$ ipython --no-banner

In [1]: import numpy as np

In [2]: np.set_printoptions(precision=2, suppress=True, linewidth=100, floatmode="fixed")

In [3]: K = np.load("dump.npy")

In [4]: K
Out[4]: 
array([[-1.40,  1.40,  0.70,  0.40, -1.30,  0.00,  1.00],
       [-0.60,  1.80,  0.40,  0.30,  0.00, -0.90, -0.90],
       [-1.20, -0.40,  0.10,  0.10,  0.70,  0.30, -0.40],
       [-0.70,  0.70,  0.20,  1.20, -0.90, -2.20, -0.20],
       [ 1.10,  1.10, -0.60, -0.20,  1.00, -3.00, -0.90],
       [-0.50, -1.20,  0.00, -0.70,  0.00,  1.50,  1.00]])

In [5]: K @ K
Traceback (most recent call last):
  Cell In[5], line 1
    K @ K
ValueError: matmul: Input operand 1 has a mismatch in its core dimension 0, with gufunc signature (n?,k),(k,m?)->(n?,m?) (size 6 is different from 7)


In [6]: gram = K.T @ K

In [7]: np.diag(gram)
Out[7]: array([ 5.71,  8.50,  1.06,  2.23,  3.99, 16.99,  3.82])

In [8]: np.linalg.svd(K, compute_uv=False) ** 2
Out[8]: array([24.74, 11.55,  2.77,  2.21,  1.01,  0.03])

In [9]: np.round(np.linalg.eigvalsh(gram)[::-1], 2) + 0
Out[9]: array([24.74, 11.55,  2.77,  2.21,  1.01,  0.03,  0.00])

In [10]: B = K / np.linalg.norm(K, axis=1, keepdims=True)

In [11]: gram = B @ B.T

In [12]: np.round(np.degrees(np.arccos(np.clip(gram[0, 3], -1, 1))), 2)
Out[12]: np.float64(62.52)

In [13]: np.linalg.norm(B, axis=1)
Out[13]: array([1.00, 1.00, 1.00, 1.00, 1.00, 1.00])

In [14]: gram[0]
Out[14]: array([ 1.00,  0.45, -0.02,  0.46, -0.27, -0.04])

In [15]: np.linalg.norm(K, axis=0)
Out[15]: array([2.39, 2.92, 1.03, 1.49, 2.00, 4.12, 1.95])

In [16]: round(float(np.linalg.norm(K, 2)), 2)
Out[16]: 4.97

In [17]: np.linalg.norm(K, axis=1)
Out[17]: array([2.69, 2.34, 1.54, 2.85, 3.69, 2.33])

In [18]: K[5] @ K[1]
Out[18]: np.float64(-4.32)

In [19]: np.round(np.linalg.norm(K[5] - K[1]), 2)
Out[19]: np.float64(4.42)

In [20]: def softmax(z):
    ...:     e = np.exp(z - z.max(axis=-1, keepdims=True))
    ...:     return e / e.sum(axis=-1, keepdims=True)
    ...: 

In [21]: np.round(softmax(10 * K[4]), 2) + 0
Out[21]: array([0.42, 0.42, 0.00, 0.00, 0.16, 0.00, 0.00])

In [22]: scores = K @ K.T / np.sqrt(7)

In [23]: np.round(softmax(scores + np.triu(np.full(scores.shape, -np.inf), 1)), 2) + 0
Out[23]: 
array([[1.00, 0.00, 0.00, 0.00, 0.00, 0.00],
       [0.27, 0.73, 0.00, 0.00, 0.00, 0.00],
       [0.22, 0.24, 0.55, 0.00, 0.00, 0.00],
       [0.12, 0.16, 0.03, 0.69, 0.00, 0.00],
       [0.00, 0.03, 0.00, 0.04, 0.92, 0.00],
       [0.09, 0.02, 0.14, 0.02, 0.01, 0.73]])

In [24]: x = np.array([2, 3, 2, 2, 3, 0, 3])

In [25]: (K * x).sum(axis=1)
Out[25]: array([ 2.70,  2.90, -2.30,  0.20,  4.20, -3.00])

In [26]: np.sign((K @ x).round(6))
Out[26]: array([ 1.00,  1.00, -1.00,  1.00,  1.00, -1.00])

In [27]: np.einsum("ij,j->i", K, x)
Out[27]: array([ 2.70,  2.90, -2.30,  0.20,  4.20, -3.00])

In [28]: data = np.load("run12.npy")

In [29]: data
Out[29]: 
array([[10,  8,  3, 10],
       [10,  8,  3, 10],
       [ 8,  6,  1,  8],
       [ 9,  7,  2,  9]])

In [30]: # null space of dimension 2

In [31]: u, g = K[5], K[0]

In [32]: u @ g
Out[32]: np.float64(-0.26)

In [33]: u @ u
Out[33]: np.float64(5.43)

In [34]: pr = (u @ g) / (u @ u) * u

In [35]: np.round(np.linalg.norm(u + g) ** 2 + np.linalg.norm(u - g) ** 2, 2)
Out[35]: np.float64(25.38)

In [36]: pr
Out[36]: array([ 0.02,  0.06, -0.00,  0.03, -0.00, -0.07, -0.05])

In [37]: np.outer(u, g)
Out[37]: 
array([[ 0.70, -0.70, -0.35, -0.20,  0.65, -0.00, -0.50],
       [ 1.68, -1.68, -0.84, -0.48,  1.56, -0.00, -1.20],
       [-0.00,  0.00,  0.00,  0.00, -0.00,  0.00,  0.00],
       [ 0.98, -0.98, -0.49, -0.28,  0.91, -0.00, -0.70],
       [-0.00,  0.00,  0.00,  0.00, -0.00,  0.00,  0.00],
       [-2.10,  2.10,  1.05,  0.60, -1.95,  0.00,  1.50],
       [-1.40,  1.40,  0.70,  0.40, -1.30,  0.00,  1.00]])

In [38]: g - pr
Out[38]: array([-1.42,  1.34,  0.70,  0.37, -1.30,  0.07,  1.05])
